$ ipython --no-banner

In [1]: import numpy as np

In [2]: from numpy import linalg as LA

In [3]: np.set_printoptions(precision=2, suppress=True, linewidth=200, legacy="1.25")

In [4]: A = np.loadtxt("data.csv", delimiter=",")

In [5]: print(A)
[[1. 3. 0.]
 [3. 1. 3.]
 [0. 3. 2.]]

In [6]: ev, evecs = LA.eig(A)

In [7]: np.sort(LA.eigvals(A.T))
Out[7]: array([-3.03,  1.49,  5.53])

In [8]: round(float(np.prod(ev)), 2)
Out[8]: -25.0

In [9]: ev
Out[9]: array([-3.03,  1.49,  5.53])

In [10]: np.sort(LA.eigvals(A @ A))
Out[10]: array([ 2.23,  9.16, 30.61])

In [11]: proj = np.triu(np.array([[1, -2, -1], [1, 2, -2], [1, 1, 2]]), 1) + np.eye(3)

In [12]: M2 = proj @ A @ LA.inv(proj)

In [13]: proj @ A - A @ proj
Out[13]: 
array([[-6., -3., -1.],
       [ 0.,  0.,  1.],
       [ 0.,  0.,  6.]])

In [14]: np.poly(M2)
Out[14]: array([  1.,  -4., -13.,  25.])

In [15]: round(float(LA.det(M2)), 2)
Out[15]: -25.0

In [16]: LA.matrix_rank(M2)
Out[16]: 3

In [17]: ev, evecs = LA.eigvalsh(A)
ValueError: too many values to unpack (expected 2)


In [18]: ev, evecs = LA.eigh(A)

In [19]: ev.sum(), np.trace(A)
Out[19]: (4.0, 4.0)

In [20]: (ev > 1e-8).sum(), (ev < -1e-8).sum()
Out[20]: (2, 1)

In [21]: np.abs(evecs[:, -1]).round(6).argmax()
Out[21]: 1

In [22]: np.round(evecs @ np.diag(ev) @ evecs.T, 2) + 0
Out[22]: 
array([[1., 3., 0.],
       [3., 1., 3.],
       [0., 3., 2.]])

In [23]: print(np.abs(evecs[:, -1]))
[0.45 0.68 0.58]

In [24]: np.round(evecs.T @ A @ evecs, 2) + 0
Out[24]: 
array([[-3.03,  0.  ,  0.  ],
       [ 0.  ,  1.49,  0.  ],
       [ 0.  ,  0.  ,  5.53]])

In [25]: M2 = np.array([[9, 8], [2, 1]])

In [26]: Z = np.kron(M2, A)

In [27]: print(Z.shape)
(6, 6)

In [28]: Z
Out[28]: 
array([[ 9., 27.,  0.,  8., 24.,  0.],
       [27.,  9., 27., 24.,  8., 24.],
       [ 0., 27., 18.,  0., 24., 16.],
       [ 2.,  6.,  0.,  1.,  3.,  0.],
       [ 6.,  2.,  6.,  3.,  1.,  3.],
       [ 0.,  6.,  4.,  0.,  3.,  2.]])

In [29]: LA.matrix_power(A, 2)
Out[29]: 
array([[10.,  6.,  9.],
       [ 6., 19.,  9.],
       [ 9.,  9., 13.]])

In [30]: print(np.trace(A))
4.0

In [31]: np.round(LA.det(A), 2)
Out[31]: -25.0

In [32]: A @ A
Out[32]: 
array([[10.,  6.,  9.],
       [ 6., 19.,  9.],
       [ 9.,  9., 13.]])

In [33]: np.allclose(A @ A.T, A.T @ A)
Out[33]: True

In [34]: (A + A.T) / 2
Out[34]: 
array([[1., 3., 0.],
       [3., 1., 3.],
       [0., 3., 2.]])

In [35]: J = np.array([[0, 0, 0, 4, 14, 2],
    ...:     [0, 0, 0, 10, 0, 0],
    ...:     [0, 0, 0, -8, -6, 0],
    ...:     [4, 14, 2, 6, 21, 3],
    ...:     [10, 0, 0, 15, 0, 0],
    ...:     [-8, -6, 0, -12, -9, 0]])

In [36]: W1 = np.array([[1, 0, 2, 2],
    ...:     [2, 2, 1, 2],
    ...:     [2, 2, 2, 2],
    ...:     [2, 0, 0, 1],
    ...:     [2, 0, 2, 1],
    ...:     [0, 0, 0, 2]])

In [37]: b = np.array([-1, -1, 5, -4])

In [38]: hid = np.maximum(J @ W1 + b, 0)

In [39]: (hid > 0).astype(int)
Out[39]: 
array([[1, 0, 1, 1],
       [1, 0, 1, 1],
       [0, 0, 0, 0],
       [1, 1, 1, 1],
       [1, 0, 1, 1],
       [0, 0, 0, 0]])

In [40]: Z = np.array([[5, 2, -2], [-5, -3, 0], [-4, 2, 3], [-2, -1, -2]])

In [41]: W1 @ Z
Out[41]: 
array([[ -7,   4,   0],
       [ -8,  -2,  -5],
       [-12,   0,  -2],
       [  8,   3,  -6],
       [  0,   7,   0],
       [ -4,  -2,  -4]])

In [42]: (hid @ Z).round(6).argmax(axis=1)
Out[42]: array([1, 0, 0, 1, 1, 0])

In [43]: hid @ Z
Out[43]: 
array([[   7,  118,   -7],
       [  63,   42,  -35],
       [   0,    0,    0],
       [-140,  162,  -97],
       [  33,   97,  -65],
       [   0,    0,    0]])

In [44]: M2 = J / np.sqrt((J ** 2).mean(axis=1, keepdims=True))

In [45]: LA.matrix_rank(M2) == LA.matrix_rank(J)
Out[45]: True

In [46]: LA.matrix_rank(J)
Out[46]: 6

In [47]: J.shape
Out[47]: (6, 6)

In [48]: J.mean(axis=0)
Out[48]: array([1.  , 1.33, 0.33, 2.5 , 3.33, 0.83])

In [49]: np.count_nonzero(J)
Out[49]: 18

In [50]: print(J.sum(axis=0))
[ 6  8  2 15 20  5]

In [51]: r0 = np.array([0, 1, 2, 2, 0, 1])

In [52]: M2 = J + np.outer(r0, np.eye(6)[4])

In [53]: M2
Out[53]: 
array([[  0.,   0.,   0.,   4.,  14.,   2.],
       [  0.,   0.,   0.,  10.,   1.,   0.],
       [  0.,   0.,   0.,  -8.,  -4.,   0.],
       [  4.,  14.,   2.,   6.,  23.,   3.],
       [ 10.,   0.,   0.,  15.,   0.,   0.],
       [ -8.,  -6.,   0., -12.,  -8.,   0.]])

In [54]: LA.matrix_rank(M2 - J)
Out[54]: 1
